$ python3 -q
>>> import numpy as np
>>> import numpy.linalg as la
>>> np.set_printoptions(precision=3, suppress=True, linewidth=100, legacy="1.25")
>>> tidy = lambda a: np.round(a, 3) + 0
>>> F = np.load("dump.npy")
>>> F
array([[ 2,  0],
       [ 0, -2]])
>>> F.T @ F
array([[4, 0],
       [0, 4]])
>>> tidy(la.svd(F, compute_uv=False))
array([2., 2.])
>>> tidy(la.pinv(F))
array([[ 0.5,  0. ],
       [ 0. , -0.5]])
>>> w, vecs = la.eig(F)
>>> print(tidy(np.sort(la.eigvals(la.inv(F)))))
[-0.5  0.5]
>>> F @ vecs[:, 0] - w[0] * vecs[:, 0]
array([0., 0.])
>>> w
array([ 2., -2.])
>>> tidy(np.sort(la.eigvals(F.T)))
array([-2.,  2.])
>>> tidy(np.sort(la.eigvals(F).real))
array([-2.,  2.])
>>> w, vecs = la.eigh(F)
>>> tidy(la.eigvalsh(F + -1 * np.eye(2)))
array([-3.,  1.])
>>> np.unique(w.round(6) + 0, return_counts=True)[1]
array([1, 1])
>>> w.sum(), np.trace(F)
(0.0, 0)
>>> (w > 1e-8).sum(), (w < -1e-8).sum()
(1, 1)
>>> vecs @ np.diag(w) @ vecs.T
array([[ 2.,  0.],
       [ 0., -2.]])
>>> tidy(la.eigvalsh(F @ F))
array([4., 4.])
>>> print(np.abs(vecs[:, -1]))
[1. 0.]
>>> E = np.loadtxt("layer19.csv", delimiter=",")
>>> print(E)
[[ 0. -5. -1.  5.]
 [ 0. -1.  0.  0.]
 [ 2. -5. -3.  5.]
 [ 0. -5.  0.  4.]]
>>> x0 = np.array([-1, 0])
>>> h = np.maximum(F @ x0, 0)
>>> F.T @ h
array([0, 0])
>>> np.flatnonzero(h > 1e-9)
array([], dtype=int64)
>>> F * (h > 1e-9)[:, None]
array([[0, 0],
       [0, 0]])
>>> np.maximum(F @ x0, 0) - np.maximum(-F @ x0, 0)
array([-2,  0])
